% ipython --no-banner

In [1]: import numpy as np

In [2]: from numpy import linalg as LA

In [3]: np.set_printoptions(precision=2, suppress=True, linewidth=120)

In [4]: K = np.loadtxt("a.csv", delimiter=",")

In [5]: K
Out[5]: 
array([[ 9., 12.,  3.,  8., 14., 13.,  5.],
       [ 2.,  5.,  1.,  4.,  5.,  5.,  5.],
       [ 8.,  4.,  2.,  4.,  7.,  8.,  4.],
       [ 0.,  0.,  0.,  0.,  0.,  0.,  0.],
       [ 0.,  0.,  0.,  0.,  0.,  0.,  0.],
       [ 8.,  7.,  7.,  2.,  4.,  5.,  8.],
       [13., 14.,  8.,  8., 13., 14., 13.],
       [ 5.,  2.,  2.,  2.,  3.,  4.,  4.],
       [ 8., 12.,  6.,  6., 10., 10.,  9.],
       [ 4.,  5.,  2.,  2.,  5.,  4.,  0.]])

In [6]: # null space of dimension 2

In [7]: round(LA.norm(K, 2) / LA.norm(K), 2)
Out[7]: np.float64(0.98)

In [8]: [round(float(x), 2) for x in LA.svd(K, compute_uv=False)[:3]]
Out[8]: [54.15, 9.37, 5.25]

In [9]: LA.cond(K) > 100
Out[9]: np.True_

In [10]: np.argsort(-LA.norm(K, axis=0).round(6), kind="stable")[:3]
Out[10]: array([5, 1, 4])

In [11]: gram = K.T @ K

In [12]: LA.matrix_rank(gram)
Out[12]: np.int64(5)

In [13]: np.round(LA.svd(K, compute_uv=False) ** 2, 2) + 0
Out[13]: array([2932.69,   87.85,   27.55,   16.85,    0.07,    0.  ,    0.  ])

In [14]: (K @ K.T).shape
Out[14]: (10, 10)

In [15]: U, sig, Vh = LA.svd(K)

In [16]: np.argmax(sig[:-1] / (sig[1:] + 1e-6)) + 1
Out[16]: np.int64(5)

In [17]: other = U[:, :5] @ np.diag(sig[:5]) @ Vh[:5]

In [18]: round(LA.norm(K - other) / LA.norm(K), 2)
Out[18]: np.float64(0.0)

In [19]: round(float(np.abs(K - other).max()), 2)
Out[19]: 0.0

In [20]: LA.matrix_rank(K, rtol=0.05)
Out[20]: np.int64(4)

In [21]: np.allclose(K[:-1].T @ LA.lstsq(K[:-1].T, K[-1])[0], K[-1])
Out[21]: True

In [22]: np.abs(np.diag(LA.qr(K)[1])) > 1e-9
Out[22]: array([ True,  True,  True,  True,  True, False, False])

In [23]: np.unique(K.round(6), axis=0).shape
Out[23]: (9, 7)

In [24]: rank = LA.matrix_rank(K)

In [25]: rank
Out[25]: np.int64(5)

In [26]: N = LA.svd(K)[2][rank:].T

In [27]: N.shape
Out[27]: (7, 2)

In [28]: np.allclose(K @ N, 0)
Out[28]: True

In [29]: arr = np.load("dump.npy")

In [30]: arr
Out[30]: 
array([[0, 0, 0, 0, 1, 1, 0, 1, 0, 0],
       [0, 0, 1, 0, 0, 0, 1, 0, 1, 1],
       [0, 1, 0, 1, 0, 0, 1, 0, 1, 1],
       [0, 0, 1, 0, 0, 0, 1, 0, 1, 1],
       [1, 0, 0, 0, 0, 1, 0, 1, 0, 0],
       [1, 0, 0, 0, 1, 0, 0, 1, 0, 0],
       [0, 1, 1, 1, 0, 0, 0, 0, 1, 1],
       [1, 0, 0, 0, 1, 1, 0, 0, 0, 0],
       [0, 1, 1, 1, 0, 0, 1, 0, 0, 1],
       [0, 1, 1, 1, 0, 0, 1, 0, 1, 0]])

In [31]: vals, evecs = LA.eigh(arr)

In [32]: np.round(LA.eigvalsh(arr @ arr), 2) + 0
Out[32]: array([ 0. ,  1. ,  1. ,  1. ,  1. ,  1. ,  1. ,  2.9,  9. , 22.1])

In [33]: np.round(evecs.T @ arr @ evecs, 2) + 0
Out[33]: 
array([[-1.7,  0. ,  0. ,  0. ,  0. ,  0. ,  0. ,  0. ,  0. ,  0. ],
       [ 0. , -1. ,  0. ,  0. ,  0. ,  0. ,  0. ,  0. ,  0. ,  0. ],
       [ 0. ,  0. , -1. ,  0. ,  0. ,  0. ,  0. ,  0. ,  0. ,  0. ],
       [ 0. ,  0. ,  0. , -1. ,  0. ,  0. ,  0. ,  0. ,  0. ,  0. ],
       [ 0. ,  0. ,  0. ,  0. , -1. ,  0. ,  0. ,  0. ,  0. ,  0. ],
       [ 0. ,  0. ,  0. ,  0. ,  0. , -1. ,  0. ,  0. ,  0. ,  0. ],
       [ 0. ,  0. ,  0. ,  0. ,  0. ,  0. , -1. ,  0. ,  0. ,  0. ],
       [ 0. ,  0. ,  0. ,  0. ,  0. ,  0. ,  0. ,  0. ,  0. ,  0. ],
       [ 0. ,  0. ,  0. ,  0. ,  0. ,  0. ,  0. ,  0. ,  3. ,  0. ],
       [ 0. ,  0. ,  0. ,  0. ,  0. ,  0. ,  0. ,  0. ,  0. ,  4.7]])

In [34]: LA.eigvalsh(arr + 4 * np.eye(10))
Out[34]: array([2.3, 3. , 3. , 3. , 3. , 3. , 3. , 4. , 7. , 8.7])

In [35]: round(float(vals.sum()), 2), np.trace(arr)
Out[35]: (0.0, np.int64(0))

In [36]: x0 = np.array([1, 2, 3, 2, 3, 2, 0, 3, 2, 0])

In [37]: h1 = np.maximum(arr @ x0, 0)

In [38]: arr.T @ h1
Out[38]: array([19, 31, 35, 31, 21, 20, 32, 21, 34, 32])

In [39]: arr * (h1 > 1e-9)[:, None]
Out[39]: 
array([[0, 0, 0, 0, 1, 1, 0, 1, 0, 0],
       [0, 0, 1, 0, 0, 0, 1, 0, 1, 1],
       [0, 1, 0, 1, 0, 0, 1, 0, 1, 1],
       [0, 0, 1, 0, 0, 0, 1, 0, 1, 1],
       [1, 0, 0, 0, 0, 1, 0, 1, 0, 0],
       [1, 0, 0, 0, 1, 0, 0, 1, 0, 0],
       [0, 1, 1, 1, 0, 0, 0, 0, 1, 1],
       [1, 0, 0, 0, 1, 1, 0, 0, 0, 0],
       [0, 1, 1, 1, 0, 0, 1, 0, 0, 1],
       [0, 1, 1, 1, 0, 0, 1, 0, 1, 0]])

In [40]: np.maximum(arr @ x0, 0) - np.maximum(-arr @ x0, 0)
Out[40]: array([8, 5, 6, 5, 6, 7, 9, 6, 7, 9])

In [41]: np.tanh(arr @ x0)
Out[41]: array([1., 1., 1., 1., 1., 1., 1., 1., 1., 1.])

In [42]: arr @ arr
Out[42]: 
array([[3, 0, 0, 0, 2, 2, 0, 2, 0, 0],
       [0, 4, 3, 4, 0, 0, 3, 0, 3, 3],
       [0, 3, 5, 3, 0, 0, 4, 0, 4, 4],
       [0, 4, 3, 4, 0, 0, 3, 0, 3, 3],
       [2, 0, 0, 0, 3, 2, 0, 2, 0, 0],
       [2, 0, 0, 0, 2, 3, 0, 2, 0, 0],
       [0, 3, 4, 3, 0, 0, 5, 0, 4, 4],
       [2, 0, 0, 0, 2, 2, 0, 3, 0, 0],
       [0, 3, 4, 3, 0, 0, 4, 0, 5, 4],
       [0, 3, 4, 3, 0, 0, 4, 0, 4, 5]])

In [43]: np.trace(arr @ arr @ arr) // 6
Out[43]: np.int64(20)

In [44]: np.argwhere(np.triu(arr))
Out[44]: 
array([[0, 4],
       [0, 5],
       [0, 7],
       [1, 2],
       [1, 6],
       [1, 8],
       [1, 9],
       [2, 3],
       [2, 6],
       [2, 8],
       [2, 9],
       [3, 6],
       [3, 8],
       [3, 9],
       [4, 5],
       [4, 7],
       [5, 7],
       [6, 8],
       [6, 9],
       [8, 9]])

In [45]: arr.sum(axis=0)
Out[45]: array([3, 4, 5, 4, 3, 3, 5, 3, 5, 5])

In [46]: L = np.diag(arr.sum(axis=1)) - arr

In [47]: LA.matrix_rank(L)
Out[47]: np.int64(8)

In [48]: (LA.eigvalsh(L) < 1e-8).sum()
Out[48]: np.int64(2)

In [49]: np.round(LA.eigvalsh(L), 2) + 0
Out[49]: array([0., 0., 4., 4., 4., 4., 6., 6., 6., 6.])

In [50]: [round(float(x), 2) for x in LA.svd(arr, compute_uv=False)[:3]]
Out[50]: [4.7, 3.0, 1.7]

In [51]: LA.matrix_rank(arr, rtol=0.1)
Out[51]: np.int64(9)

In [52]: np.argsort(-LA.norm(arr, axis=0).round(6), kind="stable")[:3]
Out[52]: array([2, 6, 8])

In [53]: J = np.load("x.npy")

In [54]: J
Out[54]: 
array([[2, 3, 2, 3],
       [2, 3, 2, 3],
       [2, 3, 2, 3],
       [2, 3, 2, 3]])

In [55]: # rows and columns are dependent

In [56]: LA.matrix_rank(J, rtol=0.1)
Out[56]: np.int64(1)

In [57]: LA.cond(J) > 100
Out[57]: np.True_

In [58]: J.ravel(order="F")
Out[58]: array([2, 2, 2, 2, 3, 3, 3, 3, 2, 2, 2, 2, 3, 3, 3, 3])

In [59]: J.reshape(2, -1)
Out[59]: 
array([[2, 3, 2, 3, 2, 3, 2, 3],
       [2, 3, 2, 3, 2, 3, 2, 3]])

In [60]: J.reshape(-1, 2)
Out[60]: 
array([[2, 3],
       [2, 3],
       [2, 3],
       [2, 3],
       [2, 3],
       [2, 3],
       [2, 3],
       [2, 3]])

In [61]: blk = J.reshape(4, 2, -1)

In [62]: np.einsum("ihd,jhd->hij", blk, blk).shape
Out[62]: (2, 4, 4)

In [63]: blk.transpose(1, 0, 2)
Out[63]: 
array([[[2, 3],
        [2, 3],
        [2, 3],
        [2, 3]],

       [[2, 3],
        [2, 3],
        [2, 3],
        [2, 3]]])

In [64]: U, sig, Vh = LA.svd(arr)

In [65]: sig.round(2) + 0
Out[65]: array([4.7, 3. , 1.7, 1. , 1. , 1. , 1. , 1. , 1. , 0. ])

In [66]: other = U[:, :9] @ np.diag(sig[:9]) @ Vh[:9]

In [67]: round(np.abs(arr - other).max(), 2)
Out[67]: np.float64(0.0)

In [68]: LA.matrix_rank(other)
Out[68]: np.int64(9)

In [69]: rank = LA.matrix_rank(J)

In [70]: rank
Out[70]: np.int64(1)

In [71]: N = LA.svd(J)[2][rank:].T

In [72]: [int(LA.matrix_rank(np.delete(J, i, axis=0))) for i in range(4)]
Out[72]: [1, 1, 1, 1]

In [73]: [int(LA.matrix_rank(J[:, :j + 1])) for j in range(4)]
Out[73]: [1, 1, 1, 1]

In [74]: LA.matrix_rank(J.T @ J), LA.matrix_rank(J @ J.T)
Out[74]: (np.int64(1), np.int64(1))

In [75]: A = np.loadtxt("w.csv", delimiter=",")

In [76]: A
Out[76]: 
array([[ 3.,  3.,  3.,  3.,  3.,  3.,  3.,  3.,  3.,  3.],
       [ 3.,  6.,  6.,  6.,  6.,  6.,  6.,  6.,  6.,  6.],
       [ 3.,  6.,  9.,  9.,  9.,  9.,  9.,  9.,  9.,  9.],
       [ 3.,  6.,  9., 12., 12., 12., 12., 12., 12., 12.],
       [ 3.,  6.,  9., 12., 15., 15., 15., 15., 15., 15.],
       [ 3.,  6.,  9., 12., 15., 18., 18., 18., 18., 18.],
       [ 3.,  6.,  9., 12., 15., 18., 21., 21., 21., 21.],
       [ 3.,  6.,  9., 12., 15., 18., 21., 24., 24., 24.],
       [ 3.,  6.,  9., 12., 15., 18., 21., 24., 27., 27.],
       [ 3.,  6.,  9., 12., 15., 18., 21., 24., 27., 30.]])

In [77]: # equal to its transpose

In [78]: x0 = np.array([0, 2, 2, 0, -2, -1, -1, -1, 1, 2])

In [79]: np.sign((A @ x0).round(6))
Out[79]: array([1., 1., 1., 1., 0., 0., 1., 1., 1., 1.])

In [80]: np.einsum("ij,j->i", A, x0)
Out[80]: array([ 6., 12., 12.,  6.,  0.,  0.,  3.,  9., 18., 24.])

In [81]: (A * x0).sum(axis=1)
Out[81]: array([ 6., 12., 12.,  6.,  0.,  0.,  3.,  9., 18., 24.])

In [82]: A @ (2 * x0)
Out[82]: array([12., 24., 24., 12.,  0.,  0.,  6., 18., 36., 48.])

In [83]: A @ x0
Out[83]: array([ 6., 12., 12.,  6.,  0.,  0.,  3.,  9., 18., 24.])

In [84]: vals, evecs = LA.eigh(A)

In [85]: x0 = np.array([2, 0, 3, 2, 3, 2, 3, 1, 1, -1])

In [86]: evecs * np.abs(vals) @ evecs.T
Out[86]: 
array([[ 3.,  3.,  3.,  3.,  3.,  3.,  3.,  3.,  3.,  3.],
       [ 3.,  6.,  6.,  6.,  6.,  6.,  6.,  6.,  6.,  6.],
       [ 3.,  6.,  9.,  9.,  9.,  9.,  9.,  9.,  9.,  9.],
       [ 3.,  6.,  9., 12., 12., 12., 12., 12., 12., 12.],
       [ 3.,  6.,  9., 12., 15., 15., 15., 15., 15., 15.],
       [ 3.,  6.,  9., 12., 15., 18., 18., 18., 18., 18.],
       [ 3.,  6.,  9., 12., 15., 18., 21., 21., 21., 21.],
       [ 3.,  6.,  9., 12., 15., 18., 21., 24., 24., 24.],
       [ 3.,  6.,  9., 12., 15., 18., 21., 24., 27., 27.],
       [ 3.,  6.,  9., 12., 15., 18., 21., 24., 27., 30.]])

In [87]: f = np.array([2, 1])

In [88]: np.cross(A[2, :3], A[6, :3])
Out[88]: array([0., 0., 0.])

In [89]: np.correlate(A[2], A[6], "full")
Out[89]: 
array([  63.,  189.,  378.,  567.,  747.,  909., 1044., 1152., 1233., 1287., 1125.,  945.,  756.,  567.,  405.,  270.,
        162.,   81.,   27.])

In [90]: m1 = np.load("run19.npy")

In [91]: m1
Out[91]: 
array([[ 0.8 ,  1.9 ,  0.  ,  0.2 , -1.9 , -0.1 , -0.4 ,  0.7 , -0.2 ,  0.2 , -0.5 ,  0.4 ],
       [ 0.2 , -0.3 , -0.2 , -1.9 , -0.2 , -0.2 , -0.1 ,  1.9 ,  1.4 ,  0.3 , -1.8 ,  0.7 ],
       [-0.9 , -1.5 ,  1.3 , -2.1 , -0.5 ,  1.  , -1.2 , -1.3 ,  0.3 ,  0.  , -1.  , -0.2 ],
       [ 1.2 , -0.2 ,  1.2 , -0.6 , -2.1 ,  0.4 ,  0.1 ,  1.2 ,  0.6 ,  0.1 ,  0.1 , -1.3 ],
       [ 0.4 ,  1.1 ,  1.  , -1.7 , -0.6 , -0.5 ,  0.7 ,  0.2 , -1.6 ,  2.4 ,  1.  ,  0.4 ],
       [ 0.8 ,  0.  ,  0.8 ,  1.3 , -0.3 ,  1.2 ,  1.6 , -0.3 , -1.  , -0.9 , -1.3 , -0.6 ],
       [ 0.79, -0.01,  0.79,  1.3 , -0.31,  1.2 ,  1.6 , -0.31, -0.97, -0.87, -1.31, -0.56],
       [-0.4 ,  1.2 , -0.1 ,  0.7 ,  0.3 , -1.3 ,  1.5 ,  0.5 ,  1.6 ,  0.  , -0.1 ,  1.  ]])

In [92]: U, sig, Vh = LA.svd(m1)

In [93]: np.argmax(sig[:-1] / (sig[1:] + 1e-6)) + 1
Out[93]: np.int64(7)

In [94]: sig
Out[94]: array([5.09, 4.56, 4.49, 3.88, 2.66, 2.  , 1.77, 0.03])

In [95]: other = U[:, :7] @ np.diag(sig[:7]) @ Vh[:7]

In [96]: round(float(LA.norm(m1 - other) / LA.norm(m1)), 2)
Out[96]: 0.0

In [97]: blk = np.stack([m1, -2 * m1, m1[::-1]])

In [98]: LA.matrix_rank(blk)
Out[98]: array([8, 8, 8])

In [99]: LA.matrix_rank(blk.reshape(3, -1))
Out[99]: np.int64(2)

In [100]: LA.norm(blk, axis=(1, 2))
Out[100]: array([ 9.8, 19.6,  9.8])

In [101]: x0 = np.array([3, 1, 0, 1, 0, 3, 3, 1, 4, 4, 1, 5])

In [102]: m1 @ np.eye(12)[8]
Out[102]: array([-0.2 ,  1.4 ,  0.3 ,  0.6 , -1.6 , -1.  , -0.97,  1.6 ])

In [103]: m1 @ (2 * x0)
Out[103]: array([ 10.4 ,  15.8 , -18.  ,   3.8 ,  15.2 ,  -0.2 ,   0.56,  26.2 ])

In [104]: m1 @ x0
Out[104]: array([ 5.2 ,  7.9 , -9.  ,  1.9 ,  7.6 , -0.1 ,  0.28, 13.1 ])

In [105]: np.einsum("ij,j->i", m1, x0)
Out[105]: array([ 5.2 ,  7.9 , -9.  ,  1.9 ,  7.6 , -0.1 ,  0.28, 13.1 ])

In [106]: m1 @ np.ones(12)
Out[106]: array([ 1.1 , -0.2 , -6.1 ,  0.7 ,  2.8 ,  1.3 ,  1.34,  4.9 ])

In [107]: w1 = np.array([[3, -3, 3, 2, 2],
     ...:     [1, -2, 3, 0, 3],
     ...:     [1, -1, -2, 0, 1],
     ...:     [0, -2, 2, -1, 3],
     ...:     [-1, -1, -3, -3, 1],
     ...:     [0, -1, -2, 0, 0],
     ...:     [-1, 0, -1, 3, 0],
     ...:     [-2, 2, -1, -3, 3],
     ...:     [3, 0, -2, 1, -2],
     ...:     [3, 2, 0, 0, 0],
     ...:     [1, 2, 3, -2, 2],
     ...:     [2, 0, -3, 2, -1]])

In [108]: coef = np.array([0, 2, -1, 1, 2])

In [109]: H = np.maximum(m1 @ w1 + coef, 0)

In [110]: (H > 0).astype(int)
Out[110]: 
array([[1, 0, 1, 1, 1],
       [1, 1, 0, 1, 0],
       [1, 1, 0, 1, 0],
       [1, 1, 1, 1, 1],
       [1, 1, 1, 1, 1],
       [0, 0, 0, 1, 1],
       [0, 0, 0, 1, 1],
       [1, 1, 0, 1, 1]])

In [111]: (H > 0).mean(axis=0)
Out[111]: array([0.75, 0.62, 0.38, 1.  , 0.75])

In [112]: cent = np.array([[1, 1, -3], [1, 2, 3], [-2, -1, -2], [3, -1, 1], [-1, -1, 3]])

In [113]: w1 @ cent
Out[113]: 
array([[ -2, -10, -16],
       [-10,  -9,  -6],
       [  3,   0,   1],
       [-12,  -8,  -2],
       [ -6,   2,   6],
       [  3,   0,   1],
       [ 10,  -3,   8],
       [-10,   3,  20],
       [ 12,   6, -10],
       [  5,   7,  -3],
       [-11,   2,   1],
       [ 15,   4,  -1]])
